$ ipython --no-banner

In [1]: import numpy as np

In [2]: from numpy import linalg as LA

In [3]: np.set_printoptions(precision=2, suppress=True, linewidth=120)

In [4]: Y = np.array([[-4, 4, -9, -8, 1, 0, -4, 6, -9],
   ...:     [1, -5, -2, 4, -1, 0, 4, -6, 7],
   ...:     [4, 7, 9, 0, 3, -8, 4, 5, 7],
   ...:     [-2, -9, 9, -8, -9, -7, 8, 6, 6],
   ...:     [-3, -9, -5, -5, 5, 5, 4, 1, 1],
   ...:     [-9, 3, -3, 9, -2, 4, 0, -2, 2],
   ...:     [-3, -6, 2, 9, 8, -6, -2, -3, -4],
   ...:     [-7, 6, 7, -9, 2, 1, -6, 2, -4],
   ...:     [-9, 7, -8, -5, 3, 9, 9, 0, -9]])

In [5]: basis = np.array([[5]])

In [6]: A = np.block([[Y, np.array([[-5], [5], [2], [2], [5], [2], [-5], [4], [1]])], [np.zeros((1, 9)), basis]])

In [7]: print(A)
[[-4.  4. -9. -8.  1.  0. -4.  6. -9. -5.]
 [ 1. -5. -2.  4. -1.  0.  4. -6.  7.  5.]
 [ 4.  7.  9.  0.  3. -8.  4.  5.  7.  2.]
 [-2. -9.  9. -8. -9. -7.  8.  6.  6.  2.]
 [-3. -9. -5. -5.  5.  5.  4.  1.  1.  5.]
 [-9.  3. -3.  9. -2.  4.  0. -2.  2.  2.]
 [-3. -6.  2.  9.  8. -6. -2. -3. -4. -5.]
 [-7.  6.  7. -9.  2.  1. -6.  2. -4.  4.]
 [-9.  7. -8. -5.  3.  9.  9.  0. -9.  1.]
 [ 0.  0.  0.  0.  0.  0.  0.  0.  0.  5.]]

In [8]: vec = np.array([0, 1, 0, -2, 0, 1, 1, 0, 1, 2])

In [9]: target = A @ vec

In [10]: print(target)
[ -3.   8.  14.  18.  21.  -5. -46.  23.  28.  10.]

In [11]: print(np.round(LA.solve(A, A[:, 0]), 2) + 0)
[1. 0. 0. 0. 0. 0. 0. 0. 0. 0.]

In [12]: print(np.round(LA.solve(A, target), 2) + 0)
[ 0.  1.  0. -2.  0.  1.  1.  0.  1.  2.]

In [13]: print(np.round(LA.solve(A.T, A[3]), 2) + 0)
[0. 0. 0. 1. 0. 0. 0. 0. 0. 0.]
